$ python -q
>>> import numpy as np
>>> np.set_printoptions(suppress=True, linewidth=120)
>>> rd = lambda a: np.round(a, 1) + 0
>>> J = np.load("data.npy")
>>> rd(J)
array([[ 0.5, -0.6, -0.5, -0.3],
       [-0.6,  0.1, -0.6, -0.4],
       [-0.5, -0.6,  0.5, -0.3],
       [-0.3, -0.4, -0.3,  0.8]])
>>> O = J.astype(float).copy()
>>> for j in range(4):
...     O[:, j] -= O[:, :j] @ (O[:, :j].T @ O[:, j])
...     O[:, j] /= np.linalg.norm(O[:, j])
... 
>>> rd(O.T @ J)
array([[1., 0., 0., 0.],
       [0., 1., 0., 0.],
       [0., 0., 1., 0.],
       [0., 0., 0., 1.]])
>>> rd(np.linalg.pinv(J))
array([[ 0.5, -0.6, -0.5, -0.3],
       [-0.6,  0.1, -0.6, -0.4],
       [-0.5, -0.6,  0.5, -0.3],
       [-0.3, -0.4, -0.3,  0.8]])
>>> rd(np.linalg.norm(J, axis=0))
array([1., 1., 1., 1.])
>>> rd(np.linalg.svd(J, compute_uv=False))
array([1., 1., 1., 1.])
>>> rd(J.T @ J)
array([[1., 0., 0., 0.],
       [0., 1., 0., 0.],
       [0., 0., 1., 0.],
       [0., 0., 0., 1.]])
>>> proj = np.triu(np.array([[2, 0, 3, -1], [0, 1, 2, 3], [1, 3, 0, -3], [-1, -1, -1, 2]]), 1) + np.eye(4)
>>> B = proj @ J @ np.linalg.inv(proj)
>>> print(rd(np.linalg.det(B)))
-1.0
>>> print(rd(np.poly(B)))
[ 1. -2.  0.  2. -1.]
>>> rd(proj @ J - J @ proj)
array([[-1.1, -1.6,  1.6, -0.6],
       [-1.8, -2.5,  2. , -0.9],
       [ 0.8,  1.2,  3.5,  0.6],
       [ 0. ,  0. ,  1.6,  0.1]])
>>> print(rd(B))
[[-0.6 -2.2  7.6 26.8]
 [-2.4 -2.4 11.6 40.9]
 [ 0.4  0.5 -0.8 -6.3]
 [-0.3 -0.4  1.3  5.7]]
>>> M = np.loadtxt("a.csv", delimiter=",")
>>> M
array([[-0.4, -1. , -0.8, -1. , -0.9, -0.6],
       [ 1. ,  1. ,  1. , -1. ,  0.8, -0.2],
       [-1. ,  1. ,  0. , -0.4, -0.8, -0.8],
       [-0.9, -0.6, -1. , -1. , -1. , -0.4],
       [ 0.8, -1. , -1. ,  0.9,  0.3,  1. ],
       [-0.1, -1. , -0.8, -1. , -1. , -0.8],
       [-1. ,  1. , -1. ,  1. , -0.9,  0.6],
       [ 0.3, -0.9, -0.8,  0.4,  0. ,  0.6],
       [-0.1,  0.3,  0.9,  0.9,  0.7, -0.3],
       [ 1. ,  1. ,  1. , -0.6,  1. , -0.7],
       [-1. ,  1. , -1. ,  1. , -0.3,  0.8],
       [-0.9,  1. ,  0.9, -1. , -1. , -1. ],
       [-1. , -0.7, -1. , -1. , -1. , -0.7],
       [-0.9, -1. , -1. , -0.6, -0.9, -0.4],
       [ 0.2, -0.5,  0.1, -0.6, -0.1, -0.1],
       [-0.8, -1. , -1. ,  1. , -0.2,  0.7],
       [-0.8,  1. , -1. ,  1. ,  0.9,  1. ],
       [ 1. ,  1. ,  1. ,  1. ,  1. ,  0.9],
       [-1. ,  0. ,  0.9, -1. , -1. , -1. ],
       [-1. ,  1. , -1. ,  1. , -0.7,  0.4],
       [ 1. ,  1. ,  0.9,  1. ,  1. ,  1. ],
       [ 1. , -0.3,  0.8, -0.8,  0.8,  0.4],
       [ 0.2, -1. ,  0.6,  0.6,  0.4,  0. ],
       [ 1. ,  0.9,  0.8,  0.7,  1. ,  0.8],
       [ 1. ,  1. ,  1. , -1. ,  0.6, -0.6],
       [ 1. ,  1. ,  0.9,  1. ,  1. ,  0.9],
       [ 0.8, -0.7, -0.9,  1. ,  0.9,  1. ],
       [-1. ,  1. , -0.6, -0.2, -0.9, -0.9],
       [ 1. ,  0. ,  0. ,  1. ,  1. ,  1. ],
       [ 0.5,  1. ,  0.6,  1. ,  1. ,  0.9],
       [-0.1, -1. ,  0.2, -0.3, -0.3, -0.3],
       [-1. , -0.8, -1. ,  1. , -0.5,  0.6],
       [-0.7, -1. ,  0.6, -1. , -1. , -1. ]])
>>> D = np.linalg.norm(M[:, None] - M[None], axis=-1)
>>> print(D.shape)
(33, 33)
>>> (D + 1e9 * np.eye(33)).round(6).argmin(axis=1)
array([ 5, 24, 27, 12, 26,  0, 19,  4, 22, 24, 19, 18,  3,  3, 30, 31, 10, 25, 11,  6, 25,  1, 30, 25,  1, 17,  4,  2,
       26, 25, 14, 15, 18])
>>> np.flatnonzero(D[14] < D.mean() / 2)
array([14, 30])
>>> D[14].round(6).argsort(kind="stable")[:4]
array([14, 30, 22, 21])
>>> rd(D[:5, :5])
array([[0. , 3.5, 2.3, 0.7, 3. ],
       [3.5, 0. , 2.9, 3.7, 3.7],
       [2.3, 2.9, 0. , 2. , 3.8],
       [0.7, 3.7, 2. , 0. , 3.2],
       [3. , 3.7, 3.8, 3.2, 0. ]])
>>> np.unravel_index(D.round(6).argmax(), D.shape)
(np.int64(12), np.int64(17))
